$ python -q
>>> import numpy as np
>>> np.set_printoptions(precision=3, suppress=True, linewidth=140)
>>> rd = lambda a: np.round(a, 3) + 0
>>> K = np.load("test4.npy")
>>> print(rd(K))
[[ 0.169  1.246  0.754]
 [ 2.034 -1.551  3.551]
 [ 0.595  0.608  1.392]
 [ 1.     0.     2.   ]
 [ 2.011 -1.516  3.516]
 [-0.01   1.515  0.485]
 [ 4.793 -5.69   7.69 ]
 [-0.635  2.452 -0.452]
 [-0.641  2.462 -0.462]
 [ 3.393 -3.589  5.589]
 [ 5.391 -6.587  8.587]
 [ 0.55   0.675  1.325]
 [ 5.78  -7.169  9.169]
 [ 0.73   0.406  1.594]]
>>> Xc = K - K.mean(axis=0)
>>> vecs = np.linalg.svd(Xc)[2][:2]
>>> out = Xc - Xc @ vecs.T @ vecs
>>> print(rd(np.diag(vecs.T @ vecs)))
[0.771 0.423 0.806]
>>> print(np.linalg.norm(out, axis=1).round(6).argmax())
0
>>> print(rd((Xc @ vecs.T).std(axis=0)))
[4.973 0.   ]
>>> print(rd(np.linalg.norm(out) / np.linalg.norm(Xc)))
0.0
>>> print(rd(np.cov(Xc @ vecs.T, rowvar=False)))
[[26.636  0.   ]
 [ 0.     0.   ]]
>>> dist = np.linalg.norm(K[:, None] - K[None], axis=-1)
>>> print(dist.mean(axis=1).argmax())
12
>>> print(np.flatnonzero(dist[3] < dist.mean() / 2))
[ 0  1  2  3  4  5 11 13]
>>> print(rd(dist[:5, :5]))
[[0.    4.374 0.998 1.948 4.319]
 [4.374 0.    3.375 2.426 0.055]
 [0.998 3.375 0.    0.95  3.32 ]
 [1.948 2.426 0.95  0.    2.37 ]
 [4.319 0.055 3.32  2.37  0.   ]]
